In [1]: import numpy as np

In [2]: from numpy import linalg as LA

In [3]: np.set_printoptions(precision=3, suppress=True, linewidth=120)

In [4]: def rd(a):
   ...:     return np.round(a, 3) + 0
   ...: 

In [5]: C = np.array([[1.2, 0.6, -1.8, -0.1, 0.8, 2.3, 1.3, 0.0, -0.3],
   ...:     [-0.8, -1.1, -2.5, -0.3, 1.8, 0.9, -0.8, -0.7, 0.0]])

In [6]: rng = np.random.default_rng(8463)

In [7]: F = np.array([[3, 2],
   ...:     [3, 3],
   ...:     [1, 2],
   ...:     [1, 3],
   ...:     [3, 0],
   ...:     [2, 3],
   ...:     [1, 2],
   ...:     [0, 1],
   ...:     [3, 0],
   ...:     [2, 2],
   ...:     [2, 2],
   ...:     [1, 1],
   ...:     [2, 2],
   ...:     [3, 3],
   ...:     [0, 0],
   ...:     [3, 0],
   ...:     [0, 2],
   ...:     [2, 0],
   ...:     [1, 0],
   ...:     [1, 2],
   ...:     [2, 3],
   ...:     [2, 3],
   ...:     [3, 1],
   ...:     [2, 0]]) @ C + 0.05 * rng.normal(size=(24, 9))

In [8]: print(rd(F))
[[  2.133  -0.44  -10.344  -0.911   5.979   8.711   2.36   -1.469  -0.947]
 [  1.208  -1.496 -12.988  -1.191   7.748   9.581   1.578  -2.125  -0.896]
 [ -0.321  -1.614  -6.843  -0.669   4.414   4.056  -0.308  -1.483  -0.257]
 [ -1.277  -2.737  -9.381  -0.957   6.169   4.943  -1.072  -2.072  -0.324]
 [  3.559   1.795  -5.363  -0.321   2.368   6.823   3.954   0.003  -0.983]
 [ -0.093  -2.144 -11.072  -1.121   6.962   7.332   0.081  -2.08   -0.607]
 [ -0.407  -1.564  -6.901  -0.76    4.476   4.087  -0.366  -1.309  -0.348]
 [ -0.763  -1.063  -2.48   -0.257   1.825   0.921  -0.826  -0.665  -0.025]
 [  3.6     1.916  -5.422  -0.224   2.459   6.861   3.835  -0.103  -0.94 ]
 [  0.787  -1.066  -8.576  -0.781   5.265   6.471   1.009  -1.405  -0.612]
 [  0.747  -0.984  -8.571  -0.872   5.191   6.322   0.958  -1.386  -0.543]
 [  0.387  -0.587  -4.313  -0.395   2.561   3.187   0.452  -0.64   -0.322]
 [  0.762  -0.962  -8.615  -0.847   5.243   6.449   0.976  -1.402  -0.575]
 [  1.165  -1.525 -12.96   -1.159   7.877   9.564   1.437  -2.164  -0.859]
 [ -0.049  -0.101  -0.04   -0.1    -0.054   0.005  -0.023   0.022  -0.101]
 [  3.535   1.724  -5.544  -0.403   2.349   6.834   3.917   0.014  -0.825]
 [ -1.648  -2.219  -4.943  -0.654   3.603   1.871  -1.632  -1.365   0.065]
 [  2.385   1.197  -3.618  -0.23    1.65    4.624   2.672   0.049  -0.605]
 [  1.196   0.661  -1.768  -0.122   0.784   2.322   1.292   0.054  -0.259]
 [ -0.39   -1.601  -6.853  -0.698   4.386   4.034  -0.367  -1.48   -0.293]
 [  0.138  -2.166 -11.134  -1.046   6.974   7.346   0.195  -2.092  -0.668]
 [ -0.078  -2.082 -11.119  -1.129   6.923   7.172   0.214  -2.122  -0.616]
 [  2.759   0.624  -7.919  -0.568   4.218   7.775   3.11   -0.762  -0.912]
 [  2.351   1.257  -3.583  -0.309   1.681   4.555   2.556  -0.009  -0.574]]

In [9]: C = F[[14, 18]].astype(float)

In [10]: for _ in range(4):
    ...:     lab = LA.norm(F[:, None] - C, axis=-1).argmin(axis=1)
    ...:     C = np.array([F[lab == j].mean(axis=0) for j in range(2)])
    ...: 

In [11]: print(lab)
[1 1 1 1 1 1 1 0 1 1 1 0 1 1 0 1 0 0 0 1 1 1 1 0]

In [12]: print(rd(C[1] - C[0]))
[ 0.497 -0.72  -5.837 -0.508  3.514  4.229  0.624 -1.013 -0.399]

In [13]: print(np.abs(C[1] - C[0]).argmax())
2

In [14]: print(np.bincount(lab))
[ 7 17]

In [15]: lab = F[:, 6] > np.median(F[:, 6])

In [16]: r0 = F[lab].mean(axis=0) - F[~lab].mean(axis=0)

In [17]: print(((F - F.mean(axis=0)) @ r0 > 0).astype(int))
[1 1 0 0 1 0 0 0 1 1 1 0 1 1 0 1 0 1 0 0 0 0 1 1]

In [18]: X = np.arange(36).reshape(4, 9) + 3

In [19]: print(X)
[[ 3  4  5  6  7  8  9 10 11]
 [12 13 14 15 16 17 18 19 20]
 [21 22 23 24 25 26 27 28 29]
 [30 31 32 33 34 35 36 37 38]]

In [20]: print(np.argsort(-LA.norm(X, axis=0).round(6), kind="stable")[:3])
[8 7 6]

In [21]: print([round(float(x), 3) for x in LA.svd(X, compute_uv=False)[:3]])
[137.724, 6.791, 0.0]

In [22]: vec = np.array([1, 0, 0, 0, 1, 0, 2, 1, 2])

In [23]: h = np.maximum(X @ vec, 0)

In [24]: print(np.tanh(X @ vec))
[1. 1. 1. 1.]

In [25]: print(X.T @ h)
[13032 13650 14268 14886 15504 16122 16740 17358 17976]

In [26]: Uu, s, Vh = LA.svd(X)

In [27]: print(np.argmax(s[:-1] / (s[1:] + 1e-6)) + 1)
2

In [28]: print(rd(s))
[137.724   6.791   0.      0.   ]

In [29]: B = Uu[:, :2] @ np.diag(s[:2]) @ Vh[:2]

In [30]: print(LA.matrix_rank(X, rtol=0.05))
1

In [31]: print(rd(np.abs(X - B).max()))
0.0

In [32]: G = X.T @ X

In [33]: print(LA.matrix_rank(G))
2

In [34]: print(G)
[[1494 1560 1626 1692 1758 1824 1890 1956 2022]
 [1560 1630 1700 1770 1840 1910 1980 2050 2120]
 [1626 1700 1774 1848 1922 1996 2070 2144 2218]
 [1692 1770 1848 1926 2004 2082 2160 2238 2316]
 [1758 1840 1922 2004 2086 2168 2250 2332 2414]
 [1824 1910 1996 2082 2168 2254 2340 2426 2512]
 [1890 1980 2070 2160 2250 2340 2430 2520 2610]
 [1956 2050 2144 2238 2332 2426 2520 2614 2708]
 [2022 2120 2218 2316 2414 2512 2610 2708 2806]]

In [35]: print(rd(LA.eigvalsh(G)[::-1]))
[18967.88    46.12     0.       0.       0.       0.       0.       0.       0.  ]

In [36]: print((X @ X.T).shape)
(4, 4)
